$ python3 -q
>>> import numpy as np
>>> np.set_printoptions(suppress=True, linewidth=100)
>>> W0 = np.arange(48).reshape(6, 8) + 5
>>> W0
array([[ 5,  6,  7,  8,  9, 10, 11, 12],
       [13, 14, 15, 16, 17, 18, 19, 20],
       [21, 22, 23, 24, 25, 26, 27, 28],
       [29, 30, 31, 32, 33, 34, 35, 36],
       [37, 38, 39, 40, 41, 42, 43, 44],
       [45, 46, 47, 48, 49, 50, 51, 52]])
>>> # rank 2
>>> def softmax(z):
...     e = np.exp(z - z.max(axis=-1, keepdims=True))
...     return e / e.sum(axis=-1, keepdims=True)
... 
>>> softmax(W0).sum(axis=1)
array([1., 1., 1., 1., 1., 1.])
>>> att = W0 @ W0.T / np.sqrt(8)
>>> softmax(att).round(6).argmax(axis=1)
array([5, 5, 5, 5, 5, 5])
>>> np.round(softmax(att), 1) + 0
array([[0., 0., 0., 0., 0., 1.],
       [0., 0., 0., 0., 0., 1.],
       [0., 0., 0., 0., 0., 1.],
       [0., 0., 0., 0., 0., 1.],
       [0., 0., 0., 0., 0., 1.],
       [0., 0., 0., 0., 0., 1.]])
>>> np.round(softmax(att + np.triu(np.full(att.shape, -np.inf), 1)), 1) + 0
array([[1., 0., 0., 0., 0., 0.],
       [0., 1., 0., 0., 0., 0.],
       [0., 0., 1., 0., 0., 0.],
       [0., 0., 0., 1., 0., 0.],
       [0., 0., 0., 0., 1., 0.],
       [0., 0., 0., 0., 0., 1.]])
>>> rng = np.random.default_rng(915)
>>> other = W0 + rng.integers(-2, 3, (6, 2)) @ rng.integers(-2, 3, (2, 8))
>>> other
array([[ 7,  4,  3,  0, 13,  8, 13, 16],
       [16, 12, 13, 10, 19, 17, 20, 24],
       [20, 23, 25, 28, 23, 27, 26, 26],
       [31, 29, 31, 30, 33, 34, 35, 38],
       [32, 40, 37, 42, 43, 41, 44, 40],
       [49, 44, 47, 44, 49, 50, 51, 56]])
>>> np.round(np.linalg.svd(other - W0, compute_uv=False), 1) + 0
array([17.1,  8.1,  0. ,  0. ,  0. ,  0. ])
>>> np.abs(other - W0).sum(axis=1)
array([28, 21, 14,  7, 19, 14])
>>> U, sig, Vt = np.linalg.svd(W0)
>>> np.argmax(sig[:-1] / (sig[1:] + 1e-6)) + 1
np.int64(2)
>>> sig.round(1) + 0
array([219.4,   6.8,   0. ,   0. ,   0. ,   0. ])
>>> other = U[:, :2] @ np.diag(sig[:2]) @ Vt[:2]
>>> round(float(np.abs(W0 - other).max()), 1)
0.0
>>> np.round(np.linalg.norm(W0 - other) / np.linalg.norm(W0), 1)
np.float64(0.0)
>>> other = np.array([[3, 3], [-3, 2]])
>>> F = np.tile(other, (2, 2))
>>> F
array([[ 3,  3,  3,  3],
       [-3,  2, -3,  2],
       [ 3,  3,  3,  3],
       [-3,  2, -3,  2]])
>>> # rows 0 and 2 are equal
>>> rank = np.linalg.matrix_rank(F)
>>> rank
np.int64(2)
>>> N = np.linalg.svd(F)[2][rank:].T
>>> [int(np.linalg.matrix_rank(F[:, :j + 1])) for j in range(4)]
[1, 2, 2, 2]
>>> N.shape
(4, 2)
>>> [int(np.linalg.matrix_rank(F[:i])) for i in range(1, len(F) + 1)]
[1, 2, 2, 2]
>>> np.linalg.matrix_rank(F.T @ F), np.linalg.matrix_rank(F @ F.T)
(np.int64(2), np.int64(2))
>>> np.round(F @ N, 1) + 0
array([[0., 0.],
       [0., 0.],
       [0., 0.],
       [0., 0.]])
>>> np.allclose(F @ N, 0)
True
>>> [int(np.linalg.matrix_rank(np.delete(F, i, axis=0))) for i in range(4)]
[2, 2, 2, 2]
>>> theta = np.radians(120)
>>> R = np.eye(4)
>>> R[0, 0] = R[2, 2] = np.cos(theta)
>>> R[0, 2], R[2, 0] = -np.sin(theta), np.sin(theta)
>>> R.round(1)
array([[-0.5,  0. , -0.9,  0. ],
       [ 0. ,  1. ,  0. ,  0. ],
       [ 0.9,  0. , -0.5,  0. ],
       [ 0. ,  0. ,  0. ,  1. ]])
>>> other = F @ R.T
>>> round(float(np.linalg.det(R)), 1), round(float(np.trace(R)), 1)
(1.0, 1.0)
>>> np.abs(np.diag(np.linalg.qr(F)[1])) > 1e-9
array([ True,  True, False, False])
>>> np.allclose(F[:-1].T @ np.linalg.lstsq(F[:-1].T, F[-1])[0], F[-1])
True
>>> np.round(np.trace(np.linalg.pinv(F) @ F), 1)
np.float64(2.0)
>>> data = np.load("m.npy")
>>> data
array([[ 3,  5,  5,  4,  1,  1,  5,  3,  4,  1,  3],
       [ 1,  3,  3,  2, -1, -1,  3,  1,  2, -1,  1],
       [ 3,  5,  5,  4,  1,  1,  5,  3,  4,  1,  3],
       [ 1,  3,  3,  2, -1, -1,  3,  1,  2, -1,  1]])
>>> rank = np.linalg.matrix_rank(data)
>>> rank
np.int64(2)
>>> N = np.linalg.svd(data)[2][rank:].T
>>> np.round(N @ N.T, 1) + 0
array([[ 0.9, -0.1, -0.1, -0.1, -0.1, -0.1, -0.1, -0.1, -0.1, -0.1, -0.1],
       [-0.1,  0.8, -0.2, -0.1,  0.1,  0.1, -0.2, -0.1, -0.1,  0.1, -0.1],
       [-0.1, -0.2,  0.8, -0.1,  0.1,  0.1, -0.2, -0.1, -0.1,  0.1, -0.1],
       [-0.1, -0.1, -0.1,  0.9,  0. ,  0. , -0.1, -0.1, -0.1,  0. , -0.1],
       [-0.1,  0.1,  0.1,  0. ,  0.7, -0.3,  0.1, -0.1,  0. , -0.3, -0.1],
       [-0.1,  0.1,  0.1,  0. , -0.3,  0.7,  0.1, -0.1,  0. , -0.3, -0.1],
       [-0.1, -0.2, -0.2, -0.1,  0.1,  0.1,  0.8, -0.1, -0.1,  0.1, -0.1],
       [-0.1, -0.1, -0.1, -0.1, -0.1, -0.1, -0.1,  0.9, -0.1, -0.1, -0.1],
       [-0.1, -0.1, -0.1, -0.1,  0. ,  0. , -0.1, -0.1,  0.9,  0. , -0.1],
       [-0.1,  0.1,  0.1,  0. , -0.3, -0.3,  0.1, -0.1,  0. ,  0.7, -0.1],
       [-0.1, -0.1, -0.1, -0.1, -0.1, -0.1, -0.1, -0.1, -0.1, -0.1,  0.9]])
>>> N.shape
(11, 9)
>>> np.linalg.matrix_rank(data.T @ data), np.linalg.matrix_rank(data @ data.T)
(np.int64(2), np.int64(2))
>>> np.allclose(data @ N, 0)
True
>>> other = data / np.linalg.norm(data, axis=1, keepdims=True)
>>> G = other @ other.T
>>> (G - 2 * np.eye(4)).round(6).argmax(axis=1)
array([2, 3, 0, 1])
>>> np.round(np.linalg.norm(other, axis=1), 1)
array([1., 1., 1., 1.])
>>> rank = np.linalg.matrix_rank(W0)
>>> rank
np.int64(2)
>>> N = np.linalg.svd(W0)[2][rank:].T
>>> np.allclose(W0 @ N, 0)
True
>>> [int(np.linalg.matrix_rank(W0[:i])) for i in range(1, len(W0) + 1)]
[1, 2, 2, 2, 2, 2]
>>> N.shape
(8, 6)
>>> [int(np.linalg.matrix_rank(np.delete(W0, i, axis=0))) for i in range(6)]
[2, 2, 2, 2, 2, 2]
>>> E = np.load("a.npy")
>>> E
array([[ 0,  0,  0,  3,  0,  0,  0],
       [ 0,  0,  0,  0,  0,  0,  2],
       [ 0,  0,  8,  0,  0,  0,  0],
       [ 0,  0,  0,  0,  0,  8,  0],
       [ 0,  4,  0,  0,  0,  0,  0],
       [ 0,  0,  0,  0, -8,  0,  0],
       [-5,  0,  0,  0,  0,  0,  0]])
>>> np.flatnonzero(np.linalg.matrix_power((E != 0) + (E.T != 0) + np.eye(7), 7)[6])
array([0, 1, 3, 4, 5, 6])
>>> (np.linalg.matrix_power((E != 0) + (E.T != 0) + np.eye(7), 7) > 0).astype(int)
array([[1, 1, 0, 1, 1, 1, 1],
       [1, 1, 0, 1, 1, 1, 1],
       [0, 0, 1, 0, 0, 0, 0],
       [1, 1, 0, 1, 1, 1, 1],
       [1, 1, 0, 1, 1, 1, 1],
       [1, 1, 0, 1, 1, 1, 1],
       [1, 1, 0, 1, 1, 1, 1]])
>>> np.round(np.sort(np.linalg.eigvals(E).real), 1)
array([-4.4, -2.2, -2.2,  2.2,  2.2,  4.4,  8. ])
>>> round(float(np.linalg.det(E)), 1)
-61440.0
>>> U, sig, Vt = np.linalg.svd(data)
>>> sig.round(1) + 0
array([18.5,  3.6,  0. ,  0. ])
>>> np.argmax(sig[:-1] / (sig[1:] + 1e-6)) + 1
np.int64(2)
>>> other = U[:, :2] @ np.diag(sig[:2]) @ Vt[:2]
>>> np.linalg.matrix_rank(data, rtol=0.05)
np.int64(2)
>>> np.round(np.linalg.norm(data - other) / np.linalg.norm(data), 1)
np.float64(0.0)
>>> np.linalg.matrix_rank(other)
np.int64(2)
>>> other.round(1)
array([[ 3.,  5.,  5.,  4.,  1.,  1.,  5.,  3.,  4.,  1.,  3.],
       [ 1.,  3.,  3.,  2., -1., -1.,  3.,  1.,  2., -1.,  1.],
       [ 3.,  5.,  5.,  4.,  1.,  1.,  5.,  3.,  4.,  1.,  3.],
       [ 1.,  3.,  3.,  2., -1., -1.,  3.,  1.,  2., -1.,  1.]])
>>> idx = rng.permutation(7)
>>> idx
array([2, 6, 5, 0, 4, 1, 3])
>>> other = E[idx][:, idx]
>>> np.diag(other)
array([8, 0, 0, 0, 0, 0, 0])
>>> other
array([[ 8,  0,  0,  0,  0,  0,  0],
       [ 0,  0,  0, -5,  0,  0,  0],
       [ 0,  0,  0,  0, -8,  0,  0],
       [ 0,  0,  0,  0,  0,  0,  3],
       [ 0,  0,  0,  0,  0,  4,  0],
       [ 0,  2,  0,  0,  0,  0,  0],
       [ 0,  0,  8,  0,  0,  0,  0]])
>>> round(float(np.linalg.det(other)), 1), round(np.linalg.det(E[idx]), 1)
(-61440.0, np.float64(61440.0))
>>> np.round(np.sort(np.linalg.eigvals(other).real), 1)
array([-4.4, -2.2, -2.2,  2.2,  2.2,  4.4,  8. ])
>>> A = np.load("sample1.npy")
>>> A
array([[ -0.6,   7.6,  -7.4,   5.1],
       [  2.5,   0.4,  -9.5,  -1.4],
       [  1.9,   2.6,  -8.7,   1.3],
       [  1.9,  -2.9,  -7.5,  -6.2],
       [  8.8, -20. ,  -4.3, -15.5],
       [  6.9, -12.6,  -3. ,  -6.8],
       [  4.1,  -4.1,  -8.9,  -4.4],
       [  4.6,  -1.6,  -8.6,   0.2],
       [  1.6,  -2.2,  -5.8,  -4.2],
       [  2.3,  -3.3,  -8.7,  -7.1],
       [  1. ,   5.8,  -9. ,   4.8],
       [  7.6, -11.4,  -5.3,  -5.8],
       [  4.4, -15.5,  -0.3, -15. ],
       [  3.6,  -8.5,  -5. ,  -9.1],
       [  5.7,  -7.7,  -9.7,  -7.8],
       [  9.5, -15.4, -10.9, -11.7],
       [  8.5, -22.5,  -1.1, -17.1],
       [  3.8,  -7.9,  -7.8, -10.2],
       [  8. , -13.6,  -6.2,  -8.4],
       [  6. , -18.6,  -0.9, -16.2],
       [  4.7,  -5.1,  -4.7,  -1.3],
       [  1.3,  -5.6,  -0.6,  -6.1],
       [  2.8,  -9.1,  -1.8,  -9.2],
       [  8. , -12.3,  -3.6,  -4.7]])
>>> proj = A @ np.linalg.solve(A.T @ A, A.T)
>>> np.round(np.linalg.eigvalsh(proj), 1) + 0
array([0., 0., 0., 0., 0., 0., 0., 0., 0., 0., 0., 0., 0., 0., 0., 0., 0., 0., 0., 0., 1., 1., 1.,
       1.])
>>> dist = np.linalg.norm(A[:, None] - A[None], axis=-1)
>>> np.linalg.matrix_rank(dist ** 2)
np.int64(6)
>>> dist[18].round(6).argsort(kind="stable")[:4]
array([18, 11,  5, 23])
>>> dist.shape
(24, 24)
>>> np.flatnonzero(dist[18] < dist.mean() / 2)
array([ 5, 11, 15, 18, 23])
>>> cent = A[[14, 9]].astype(float)
>>> for _ in range(6):
...     idx = np.linalg.norm(A[:, None] - cent, axis=-1).argmin(axis=1)
...     cent = np.array([A[idx == j].mean(axis=0) for j in range(2)])
... 
>>> idx
array([1, 1, 1, 1, 0, 0, 1, 1, 1, 1, 1, 0, 0, 0, 0, 0, 0, 0, 0, 0, 1, 1, 0, 0])
>>> np.round(cent[1] - cent[0], 1)
array([-4.1, 12.7, -2.6,  8.8])
>>> cent.round(1)
array([[  6.4, -13.5,  -4.6, -10.6],
       [  2.3,  -0.8,  -7.2,  -1.8]])
>>> other = np.c_[A[:, :3] @ np.array([[3, 1, 3], [2, 3, 2], [2, 3, 0]]), np.array([2, 1, 4, 0, 3, 2, 5, 3, 1, 0, 3, 5, 3, 4, 1, 1, 2, 2, 5, 0, 1, 0, 5, 5])]
>>> other.round(1) + 0
array([[ -1.4,   0. ,  13.4,   2. ],
       [-10.7, -24.8,   8.3,   1. ],
       [ -6.5, -16.4,  10.9,   4. ],
       [-15.1, -29.3,  -0.1,   0. ],
       [-22.2, -64.1, -13.6,   3. ],
       [-10.5, -39.9,  -4.5,   2. ],
       [-13.7, -34.9,   4.1,   5. ],
       [ -6.6, -26. ,  10.6,   3. ],
       [-11.2, -22.4,   0.4,   1. ],
       [-17.1, -33.7,   0.3,   0. ],
       [ -3.4,  -8.6,  14.6,   3. ],
       [-10.6, -42.5,   0. ,   5. ],
       [-18.4, -43. , -17.8,   3. ],
       [-16.2, -36.9,  -6.2,   4. ],
       [-17.7, -46.5,   1.7,   1. ],
       [-24.1, -69.4,  -2.3,   1. ],
       [-21.7, -62.3, -19.5,   2. ],
       [-20. , -43.3,  -4.4,   2. ],
       [-15.6, -51.4,  -3.2,   5. ],
       [-21. , -52.5, -19.2,   0. ],
       [ -5.5, -24.7,   3.9,   1. ],
       [ -8.5, -17.3,  -7.3,   0. ],
       [-13.4, -29.9,  -9.8,   5. ],
       [ -7.8, -39.7,  -0.6,   5. ]])
>>> np.round(np.linalg.norm(other - A @ np.linalg.lstsq(A, other)[0], axis=0), 1) + 0
array([0. , 0. , 0. , 8.6])
>>> np.linalg.matrix_rank(np.c_[A, other])
np.int64(5)
>>> np.linalg.matrix_rank(other)
np.int64(4)
